$ python3 -q
>>> import numpy as np
>>> import numpy.linalg as la
>>> np.set_printoptions(suppress=True, linewidth=100)
>>> arr = np.array([[-3, 4, -4, -4, -3],
...     [5, -5, 4, 5, 5],
...     [5, 0, -1, 0, 0],
...     [5, -2, 4, -4, 1],
...     [-5, 1, 0, 4, -4]])
>>> arr
array([[-3,  4, -4, -4, -3],
       [ 5, -5,  4,  5,  5],
       [ 5,  0, -1,  0,  0],
       [ 5, -2,  4, -4,  1],
       [-5,  1,  0,  4, -4]])
>>> hat = np.triu(np.array([[1, 1, 2, 1, 0],
...     [0, 2, 2, 1, 0],
...     [0, 2, 2, 0, 2],
...     [0, 0, 2, 0, 2],
...     [0, 1, 0, 1, 0]]), 1) + np.eye(5)
>>> M2 = hat @ arr @ la.inv(hat)
>>> la.matrix_rank(M2)
np.int64(5)
>>> np.round(la.det(M2), 2)
np.float64(30.0)
>>> round(float(np.abs(la.eigvals(arr)).max()), 2)
9.05
>>> la.matrix_power(arr, 3)
array([[ -72,  116,    4, -147, -259],
       [ 190, -245,   84,  240,  435],
       [  40, -155,   99,  200,  200],
       [ 160, -328,  284,  223,  407],
       [-400,  479, -456, -237, -532]])
>>> np.round(np.sort(np.abs(la.eigvals(arr))), 2)
array([0.03, 4.1 , 5.42, 5.42, 9.05])
>>> np.allclose(arr @ arr.T, arr.T @ arr)
False
>>> (arr + arr.T) / 2
array([[-3. ,  4.5,  0.5,  0.5, -4. ],
       [ 4.5, -5. ,  2. ,  1.5,  3. ],
       [ 0.5,  2. , -1. ,  2. ,  0. ],
       [ 0.5,  1.5,  2. , -4. ,  2.5],
       [-4. ,  3. ,  0. ,  2.5, -4. ]])
>>> arr @ arr
array([[  4, -27,  16,  36,  37],
       [-20,  40, -24, -45, -55],
       [-20,  20, -19, -20, -15],
       [-30,  39, -48, -10, -33],
       [ 60, -37,  40,  -7,  40]])
>>> M2 = arr / la.norm(arr, axis=1, keepdims=True)
>>> cov = M2 @ M2.T
>>> np.round(la.norm(M2, axis=1), 2)
array([1., 1., 1., 1., 1.])
>>> cov.round(2)
array([[ 1.  , -0.98, -0.27, -0.41,  0.24],
       [-0.98,  1.  ,  0.38,  0.42, -0.37],
       [-0.27,  0.38,  1.  ,  0.52, -0.64],
       [-0.41,  0.42,  0.52,  1.  , -0.78],
       [ 0.24, -0.37, -0.64, -0.78,  1.  ]])
>>> (np.abs(cov) > 0.9).astype(int)
array([[1, 1, 0, 0, 0],
       [1, 1, 0, 0, 0],
       [0, 0, 1, 0, 0],
       [0, 0, 0, 1, 0],
       [0, 0, 0, 0, 1]])
>>> round(float(la.eigvals(arr).sum().real), 2)
-17.0
>>> np.einsum("ii->", arr)
np.int64(-17)
>>> np.round(la.eigvals(arr), 2)
array([-9.05+0.j  , -1.94+5.06j, -1.94-5.06j,  0.03+0.j  , -4.1 +0.j  ])
>>> round(la.det(arr[::-1]), 2)
np.float64(30.0)
>>> np.kron(np.eye(2, dtype=int), arr)
array([[-3,  4, -4, -4, -3,  0,  0,  0,  0,  0],
       [ 5, -5,  4,  5,  5,  0,  0,  0,  0,  0],
       [ 5,  0, -1,  0,  0,  0,  0,  0,  0,  0],
       [ 5, -2,  4, -4,  1,  0,  0,  0,  0,  0],
       [-5,  1,  0,  4, -4,  0,  0,  0,  0,  0],
       [ 0,  0,  0,  0,  0, -3,  4, -4, -4, -3],
       [ 0,  0,  0,  0,  0,  5, -5,  4,  5,  5],
       [ 0,  0,  0,  0,  0,  5,  0, -1,  0,  0],
       [ 0,  0,  0,  0,  0,  5, -2,  4, -4,  1],
       [ 0,  0,  0,  0,  0, -5,  1,  0,  4, -4]])
